In [1]: import numpy as np

In [2]: np.set_printoptions(precision=3, suppress=True, linewidth=140, sign=" ")

In [3]: m1 = np.array([[1, 0, 0, 0, 0],
   ...:     [1, 1, 0, 0, 0],
   ...:     [1, -1, 1, 0, 0],
   ...:     [2, 2, 2, 1, 0],
   ...:     [-1, 2, 2, 0, 1]])

In [4]: m1
Out[4]: 
array([[ 1,  0,  0,  0,  0],
       [ 1,  1,  0,  0,  0],
       [ 1, -1,  1,  0,  0],
       [ 2,  2,  2,  1,  0],
       [-1,  2,  2,  0,  1]])

In [5]: # triangular

In [6]: t3 = np.stack([m1, 3 * m1, m1[::-1]])

In [7]: t3.sum(axis=0)
Out[7]: 
array([[ 3,  2,  2,  0,  1],
       [ 6,  6,  2,  1,  0],
       [ 5, -5,  5,  0,  0],
       [ 9,  9,  8,  4,  0],
       [-3,  8,  8,  0,  4]])

In [8]: t3.shape
Out[8]: (3, 5, 5)

In [9]: print(np.linalg.matrix_rank(t3.reshape(3, -1)))
2

In [10]: np.linalg.det(t3)
Out[10]: array([   1.,  243.,    1.])

In [11]: rng = np.random.default_rng(583746)

In [12]: idx = rng.integers(0, 3, 4)

In [13]: M = np.array([[-2, -2, -3, -1], [-2, -1, 1, -3], [-1, 0, -2, 2], [0, 2, -3, -1]]) * (idx[:, None] == idx)

In [14]: M
Out[14]: 
array([[-2, -2,  0, -1],
       [-2, -1,  0, -3],
       [ 0,  0, -2,  0],
       [ 0,  2,  0, -1]])

In [15]: # 2 blocks once reordered

In [16]: B = np.linalg.inv(M)

In [17]: print(np.round(np.linalg.slogdet(M)[0], 3))
1.0

In [18]: B
Out[18]: 
array([[-1.167,  0.667, -0.   , -0.833],
       [ 0.333, -0.333,  0.   ,  0.667],
       [-0.   , -0.   , -0.5  , -0.   ],
       [ 0.667, -0.667, -0.   ,  0.333]])

In [19]: print(np.linalg.det(M) * B)
[[-14.   8.  -0. -10.]
 [  4.  -4.   0.   8.]
 [ -0.  -0.  -6.  -0.]
 [  8.  -8.  -0.   4.]]

In [20]: np.round(np.linalg.det(M) * np.linalg.det(B), 3)
Out[20]: np.float64(1.0)

In [21]: np.allclose(B, M.T)
Out[21]: False

In [22]: np.linalg.inv(B)
Out[22]: 
array([[-2., -2., -0., -1.],
       [-2., -1., -0., -3.],
       [-0., -0., -2., -0.],
       [ 0.,  2.,  0., -1.]])

In [23]: np.sort(np.abs(np.linalg.eigvals(B)))
Out[23]: array([ 0.5  ,  0.5  ,  0.577,  0.577])

In [24]: (B + B.T) / 2
Out[24]: 
array([[-1.167,  0.5  , -0.   , -0.083],
       [ 0.5  , -0.333,  0.   ,  0.   ],
       [-0.   ,  0.   , -0.5  , -0.   ],
       [-0.083,  0.   , -0.   ,  0.333]])

In [25]: np.round(np.abs(np.linalg.eigvals(B)).max(), 3)
Out[25]: np.float64(0.577)

In [26]: np.linalg.matrix_power(B, 2)
Out[26]: 
array([[ 1.028, -0.444,  0.   ,  1.139],
       [-0.056, -0.111,  0.   , -0.278],
       [ 0.   ,  0.   ,  0.25 ,  0.   ],
       [-0.778,  0.444,  0.   , -0.889]])

In [27]: round(np.trace(B), 3)
Out[27]: np.float64(-1.667)
